$ python3 -q
>>> import numpy as np
>>> np.set_printoptions(precision=4, suppress=True, linewidth=120, sign=" ")
>>> X = np.load("m.npy")
>>> X
array([[ 0.2034,  0.2034, -0.2659, -0.0469, -0.2034,  0.0782, -0.0156],
       [ 0.2034,  0.2034, -0.2659, -0.0469, -0.2034,  0.0782, -0.0156],
       [-0.2659, -0.2659,  0.3478,  0.0614,  0.2659, -0.1023,  0.0205],
       [-0.0469, -0.0469,  0.0614,  0.0108,  0.0469, -0.0181,  0.0036],
       [-0.2034, -0.2034,  0.2659,  0.0469,  0.2034, -0.0782,  0.0156],
       [ 0.0782,  0.0782, -0.1023, -0.0181, -0.0782,  0.0301, -0.006 ],
       [-0.0156, -0.0156,  0.0205,  0.0036,  0.0156, -0.006 ,  0.0012]])
>>> np.argsort(-np.linalg.norm(X, axis=0).round(6), kind="stable")[:3]
array([ 2,  0,  1])
>>> [round(float(x), 4) for x in np.linalg.svd(X, compute_uv=False)[:3]]
[1.0, 0.0, 0.0]
>>> f, g = X[2], X[4]
>>> np.round(f @ g, 4)
np.float64(0.2659)
>>> p = (f @ g) / (f @ f) * f
>>> p
array([-0.2034, -0.2034,  0.2659,  0.0469,  0.2034, -0.0782,  0.0156])
>>> np.linalg.matrix_rank(np.outer(f, g))
np.int64(1)
>>> rng = np.random.default_rng(38)
>>> idx = rng.permutation(7)
>>> print(idx)
[ 5  0  2  3  4  1  6]
>>> out = X[idx][:, idx]
>>> np.round(np.sort(np.abs(np.linalg.eigvals(out))), 4) + 0
array([ 0.,  0.,  0.,  0.,  0.,  0.,  1.])
>>> print(np.diag(out))
[ 0.0301  0.2034  0.3478  0.0108  0.2034  0.2034  0.0012]
>>> print(out)
[[ 0.0301  0.0782 -0.1023 -0.0181 -0.0782  0.0782 -0.006 ]
 [ 0.0782  0.2034 -0.2659 -0.0469 -0.2034  0.2034 -0.0156]
 [-0.1023 -0.2659  0.3478  0.0614  0.2659 -0.2659  0.0205]
 [-0.0181 -0.0469  0.0614  0.0108  0.0469 -0.0469  0.0036]
 [-0.0782 -0.2034  0.2659  0.0469  0.2034 -0.2034  0.0156]
 [ 0.0782  0.2034 -0.2659 -0.0469 -0.2034  0.2034 -0.0156]
 [-0.006  -0.0156  0.0205  0.0036  0.0156 -0.0156  0.0012]]
>>> np.allclose(out, X)
False
